$ python3 -q
>>> import numpy as np
>>> import numpy.linalg as la
>>> np.set_printoptions(precision=2, suppress=True, linewidth=140, sign=" ")
>>> E = np.load("out2.npy")
>>> E
array([[-0.93, -0.88, -0.92],
       [-0.4 ,  0.75, -0.96],
       [-0.4 , -0.58, -0.01],
       [-0.14,  0.91, -0.97],
       [-0.69, -0.66, -0.58],
       [-0.91, -1.  ,  0.97],
       [ 0.89,  0.96,  0.36],
       [ 0.51, -0.06,  0.81],
       [-0.51, -0.36, -0.55],
       [ 0.81,  0.97, -0.31],
       [-0.95, -0.99, -0.25],
       [ 0.6 ,  0.83, -0.07],
       [-0.98, -1.  , -0.23],
       [ 0.69,  0.99, -0.91],
       [ 0.99,  1.  , -0.77],
       [ 0.27,  0.89, -0.81],
       [ 0.27,  0.99, -0.98],
       [ 1.  ,  1.  , -0.45],
       [-0.91, -0.84, -0.91],
       [ 0.99,  1.  , -0.8 ],
       [-0.14, -0.93,  0.94],
       [ 0.95,  1.  , -0.25],
       [-0.97, -1.  ,  0.33],
       [-0.81, -0.97,  0.31],
       [ 0.4 ,  0.51,  0.14],
       [ 0.75,  0.96, -0.39],
       [ 0.69,  0.99, -0.93]])
>>> cov = np.cov(E, rowvar=False)
>>> np.argsort(-E.std(axis=0).round(6), kind="stable")
array([ 1,  0,  2])
>>> np.corrcoef(E.T)
array([[ 1.  ,  0.89, -0.14],
       [ 0.89,  1.  , -0.44],
       [-0.14, -0.44,  1.  ]])
>>> np.polyfit(E[:, 1], E[:, 0], 1)
array([ 0.76, -0.09])
>>> E.std(axis=0)
array([ 0.74,  0.87,  0.6 ])
>>> cov
array([[ 0.57,  0.59, -0.07],
       [ 0.59,  0.78, -0.24],
       [-0.07, -0.24,  0.37]])
>>> np.round(np.corrcoef(E[:, 1], E[:, 0])[0, 1], 2)
np.float64(0.89)
>>> np.argwhere(np.triu(np.abs(np.corrcoef(E.T)) > 0.8, 1))
array([[ 0,  1]])
>>> cov.shape
(3, 3)
>>> t3 = np.stack([E, 4 * E, E[::-1]])
>>> np.einsum("bij,cij->bc", t3, t3)
array([[ 48.04, 192.17,  -1.48],
       [192.17, 768.67,  -5.92],
       [ -1.48,  -5.92,  48.04]])
>>> la.matrix_rank(t3.reshape(3, -1))
np.int64(2)
>>> t3.shape
(3, 27, 3)
>>> cov = E.T @ E
>>> la.eigvalsh(cov)[::-1]
array([ 35.99,  11.1 ,   0.95])
>>> la.svd(E, compute_uv=False) ** 2
array([ 35.99,  11.1 ,   0.95])
>>> round(float(np.trace(cov)), 2), np.round((E ** 2).sum(), 2)
(48.04, np.float64(48.04))
>>> np.allclose(cov, cov.T)
True
>>> Z = E[[21, 7]].astype(float)
>>> for _ in range(4):
...     labels = la.norm(E[:, None] - Z, axis=-1).argmin(axis=1)
...     Z = np.array([E[labels == j].mean(axis=0) for j in range(2)])
... 
>>> labels
array([ 1,  0,  1,  0,  1,  1,  0,  1,  1,  0,  1,  0,  1,  0,  0,  0,  0,  0,  1,  0,  1,  0,  1,  1,  0,  0,  0])
>>> np.bincount(labels)
array([ 15,  12])
>>> Z[1] - Z[0]
array([-1.22, -1.69,  0.53])
>>> np.abs(Z[1] - Z[0]).argmax()
np.int64(1)
>>> K = np.array([[3.0, 1.0, 0.0, 0.0],
...     [0.0, 3.0, 1.0, 0.0],
...     [0.0, 0.0, 3.0, 1.0],
...     [0.0, 0.0, 0.0, 3.0]])
>>> Y = la.inv(K)
>>> (np.abs(Y) > 1e-9).astype(int)
array([[ 1,  1,  1,  1],
       [ 0,  1,  1,  1],
       [ 0,  0,  1,  1],
       [ 0,  0,  0,  1]])
>>> la.inv(Y)
array([[ 3.,  1.,  0.,  0.],
       [ 0.,  3.,  1.,  0.],
       [ 0.,  0.,  3.,  1.],
       [ 0.,  0.,  0.,  3.]])
>>> np.allclose(Y, K.T)
False
>>> round(float(la.cond(K)), 2)
1.72
>>> x = np.array([1, 2, 2, 5])
>>> rhs = K @ x
>>> c, lr = np.zeros(4), 1 / la.norm(K, 2) ** 2
>>> for i in range(50):
...     c -= lr * K.T @ (K @ c - rhs)
...     if i % 10 == 0: print(i, round(la.norm(K @ c - rhs), 2))
... 
0 3.84
10 0.03
20 0.0
30 0.0
40 0.0
>>> c
array([ 1.,  2.,  2.,  5.])
>>> np.round(la.cond(K), 2)
np.float64(1.72)
>>> la.matrix_rank(K - K[0, 0] * np.eye(4))
np.int64(3)
>>> la.matrix_power(K - np.diag(np.diag(K)), 4)
array([[ 0.,  0.,  0.,  0.],
       [ 0.,  0.,  0.,  0.],
       [ 0.,  0.,  0.,  0.],
       [ 0.,  0.,  0.,  0.]])
>>> [int(la.matrix_rank(la.matrix_power(K, p))) for p in range(1, 5)]
[4, 4, 4, 4]
>>> K @ K
array([[ 9.,  6.,  1.,  0.],
       [ 0.,  9.,  6.,  1.],
       [ 0.,  0.,  9.,  6.],
       [ 0.,  0.,  0.,  9.]])
>>> np.prod(np.diag(K)), round(float(la.det(K)), 2)
(np.float64(81.0), 81.0)
>>> x = np.array([2, 1, 2, -2])
>>> rhs = K @ x
>>> rhs
array([ 7.,  5.,  4., -6.])
>>> np.round(la.solve(K.T, K[2]), 2) + 0
array([ 0.,  0.,  1.,  0.])
>>> la.solve(K, rhs)
array([ 2.,  1.,  2., -2.])
>>> la.solve(K, rhs + K[:, 0])
array([ 3.,  1.,  2., -2.])
>>> vals, V = la.eig(K)
>>> np.prod(vals)
np.float64(81.0)
>>> vals
array([ 3.,  3.,  3.,  3.])
>>> K @ V[:, 0] - vals[0] * V[:, 0]
array([ 0.,  0.,  0.,  0.])
>>> np.sort(la.eigvals(K @ K))
array([ 9.,  9.,  9.,  9.])
>>> np.sort(la.eigvals(la.inv(K)))
array([ 0.33,  0.33,  0.33,  0.33])
>>> X = np.load("block7.npy")
>>> X
array([[ 4,  2,  5],
       [ 5,  4,  2],
       [ 2,  5,  4]])
>>> O = X.astype(float).copy()
>>> for j in range(3):
...     O[:, j] -= O[:, :j] @ (O[:, :j].T @ O[:, j])
...     O[:, j] /= la.norm(O[:, j])
... 
>>> np.round(O.T @ X, 2) + 0
array([[ 6.71,  5.66,  5.66],
       [ 0.  ,  3.59,  1.65],
       [ 0.  ,  0.  ,  3.19]])
>>> W1 = np.array([[-1, 0, 1, 0, 1, -1], [0, -1, -1, 2, 0, -1], [1, 0, 2, 1, 2, 0]])
>>> c = np.array([-3, 3, 0, -3, 0, 1])
>>> hid = np.maximum(X @ W1 + c, 0)
>>> (hid > 0).astype(int)
array([[ 0,  1,  1,  1,  1,  0],
       [ 0,  0,  1,  1,  1,  0],
       [ 0,  0,  1,  1,  1,  0]])
>>> (hid > 0).mean(axis=0)
array([ 0.  ,  0.33,  1.  ,  1.  ,  1.  ,  0.  ])
>>> la.matrix_rank(hid)
np.int64(3)
>>> hid
array([[  0,   1,  12,   6,  14,   0],
       [  0,   0,   5,   7,   9,   0],
       [  0,   0,   5,  11,  10,   0]])
>>> Z = np.array([[0, 1], [3, -2], [2, -2], [1, -1], [-3, 3], [3, -1]])
>>> hid @ Z
array([[ -9,  10],
       [-10,  10],
       [ -9,   9]])
>>> mat = np.array([[1, 1, -1, -1, -1, -1, 1, 1], [1, 1, 1, 1, 1, 1, 1, 1]])
>>> mat
array([[ 1,  1, -1, -1, -1, -1,  1,  1],
       [ 1,  1,  1,  1,  1,  1,  1,  1]])
>>> def softmax(z):
...     e = np.exp(z - z.max(axis=-1, keepdims=True))
...     return e / e.sum(axis=-1, keepdims=True)
... 
>>> softmax(mat[0] + 3)
array([ 0.22,  0.22,  0.03,  0.03,  0.03,  0.03,  0.22,  0.22])
>>> np.round(softmax(10 * mat[0]), 2) + 0
array([ 0.25,  0.25,  0.  ,  0.  ,  0.  ,  0.  ,  0.25,  0.25])
>>> S = mat @ mat.T / np.sqrt(8)
>>> softmax(S)[0] @ mat
array([ 1.  ,  1.  , -0.89, -0.89, -0.89, -0.89,  1.  ,  1.  ])
>>> softmax(S).round(6).argmax(axis=1)
array([ 0,  1])
>>> arr = np.load("a.npy")
>>> arr
array([[ 0.07, -0.26],
       [-0.26,  0.93]])
>>> Y = np.array([[0, 2], [1, 2]])
>>> la.matrix_rank(np.vstack([arr, Y.T]))
np.int64(2)
>>> np.vstack([arr, Y.T]).shape
(4, 2)
>>> arr @ Y
array([[-0.26, -0.37],
       [ 0.93,  1.34]])
>>> cov = arr.T @ arr
>>> np.diag(cov)
array([ 0.07,  0.93])
>>> la.matrix_rank(cov)
np.int64(1)
>>> cov
array([[ 0.07, -0.26],
       [-0.26,  0.93]])
>>> np.allclose(cov, cov.T)
True
>>> round(np.trace(cov), 2), round((arr ** 2).sum(), 2)
(np.float64(1.0), np.float64(1.0))
>>> [round(float(x), 2) for x in la.svd(arr, compute_uv=False)[:3]]
[1.0, 0.0]
>>> np.argsort(-la.norm(arr, axis=0).round(6), kind="stable")[:3]
array([ 1,  0])
>>> np.round(la.eigvals(arr), 2) + 0
array([ 0.,  1.])
>>> np.round(np.einsum("ii->", arr), 2)
np.float64(1.0)
>>> np.kron(np.eye(2, dtype=int), arr)
array([[ 0.07, -0.26,  0.  , -0.  ],
       [-0.26,  0.93, -0.  ,  0.  ],
       [ 0.  , -0.  ,  0.07, -0.26],
       [-0.  ,  0.  , -0.26,  0.93]])
>>> round(la.eigvals(arr).sum().real, 2)
np.float64(1.0)
>>> Y = np.array([[-1.3], [-0.2], [1.4]])
>>> Z = np.array([[1.2, 0.8, -2.3, 1.1]])
>>> data = Y @ Z
>>> data
array([[-1.56, -1.04,  2.99, -1.43],
       [-0.24, -0.16,  0.46, -0.22],
       [ 1.68,  1.12, -3.22,  1.54]])
>>> f = np.array([-1, -1])
>>> np.convolve(data[1], f)
array([ 0.24,  0.4 , -0.3 , -0.24,  0.22])
>>> np.round(np.cross(data[1, :3], data[0, :3]), 2) + 0
array([ 0.,  0.,  0.])
>>> np.polyval(f, data[1])
array([-0.76, -0.84, -1.46, -0.78])
>>> feats = np.loadtxt("case17.csv", delimiter=",")
>>> feats
array([[ 14., -21., -18., -27.],
       [-21.,  54.,  42.,  63.],
       [-18.,  42.,  41.,  54.],
       [-27.,  63.,  54.,  86.]])
>>> x = np.array([-2, 2, 2, -2])
>>> rhs = feats @ x
>>> rhs
array([-52., 108.,  94., 116.])
>>> la.solve(feats, rhs)
array([-2.,  2.,  2., -2.])
>>> la.solve(feats, rhs + feats[:, 1])
array([-2.,  3.,  2., -2.])
>>> Lm = la.cholesky(feats)
>>> Lm @ Lm.T
array([[ 14., -21., -18., -27.],
       [-21.,  54.,  42.,  63.],
       [-18.,  42.,  41.,  54.],
       [-27.,  63.,  54.,  86.]])
>>> Lm
array([[ 3.74,  0.  ,  0.  ,  0.  ],
       [-5.61,  4.74,  0.  ,  0.  ],
       [-4.81,  3.16,  2.8 ,  0.  ],
       [-7.22,  4.74,  1.53,  3.02]])
>>> round(np.prod(np.diag(Lm)) ** 2, 2), np.round(la.det(feats), 2)
(np.float64(22500.0), np.float64(22500.0))
>>> la.eigvalsh(feats).min() > 0
np.True_
>>> Y = np.array([[2, -2], [2, 1]])
>>> Z = np.kron(Y, Lm)
>>> la.matrix_rank(Z)
np.int64(8)
>>> Z.shape
(8, 8)
>>> round(la.norm(Z, 2), 2), round(float(la.norm(Y, 2) * la.norm(Lm, 2)), 2)
(np.float64(40.25), 40.25)
>>> J = np.load("arr.npy")
>>> J
array([[-1.,  1.,  1.,  1.],
       [ 1., -1.,  1.,  1.],
       [ 1.,  1., -1.,  1.],
       [ 1.,  1.,  1., -1.]])
>>> vals, V = la.eigh(J)
>>> x = np.array([9, -6, -5, 9])
>>> np.abs(J).sum(axis=1).max(), np.abs(vals).max()
(np.float64(4.0), np.float64(2.0))
>>> (np.sign(V[:, -1].round(6)) == np.sign(V[0, -1].round(6))).astype(int)
array([ 1,  1,  1,  1])
>>> x @ J @ x
np.float64(-397.0)
>>> np.round(V * np.abs(vals) @ V.T, 2) + 0
array([[ 2.,  0.,  0.,  0.],
       [ 0.,  2.,  0.,  0.],
       [ 0.,  0.,  2.,  0.],
       [ 0.,  0.,  0.,  2.]])
>>> proj = np.triu(np.array([[-1, 2, 8, 1], [-6, -9, -8, -2], [3, -6, 4, -1], [-3, 1, -4, -8]]), 1) + np.eye(4)
>>> Y = proj @ K @ la.inv(proj)
>>> Y
array([[ 3.,  1., 10., 20.],
       [ 0.,  3.,  1., -7.],
       [ 0.,  0.,  3.,  1.],
       [ 0.,  0.,  0.,  3.]])
>>> round(la.det(Y), 2)
np.float64(81.0)
>>> np.poly(Y)
array([   1.,  -12.,   54., -108.,   81.])
>>> f = np.array([-1, -1, -2, -2])
>>> Y = J + np.outer(f, np.eye(4)[2])
>>> la.matrix_rank(la.inv(Y) - la.inv(J), tol=1e-8)
np.int64(1)
>>> np.sort(np.abs(la.eigvals(J)))
array([ 2.,  2.,  2.,  2.])
>>> (J - J.T) / 2
array([[ 0.,  0.,  0.,  0.],
       [ 0.,  0.,  0.,  0.],
       [ 0.,  0.,  0.,  0.],
       [ 0.,  0.,  0.,  0.]])
>>> round(np.abs(la.eigvals(J)).max(), 2)
np.float64(2.0)
>>> J.inv()
Traceback (most recent call last):
  File "<python-input-142>", line 1, in <module>
    J.inv()
    ^^^^^
AttributeError: 'numpy.ndarray' object has no attribute 'inv'
>>> x = np.array([-1, 2, 1, -1])
>>> rhs = J @ x
>>> rhs
array([ 3., -3., -1.,  3.])
>>> la.solve(J, rhs + J[:, 3])
array([-1.,  2.,  1., -0.])
>>> la.solve(J, 3 * rhs)
array([-3.,  6.,  3., -3.])
>>> la.solve(J, J[:, 1])
array([-0.,  1.,  0., -0.])
>>> la.solve(J, rhs)
array([-1.,  2.,  1., -1.])
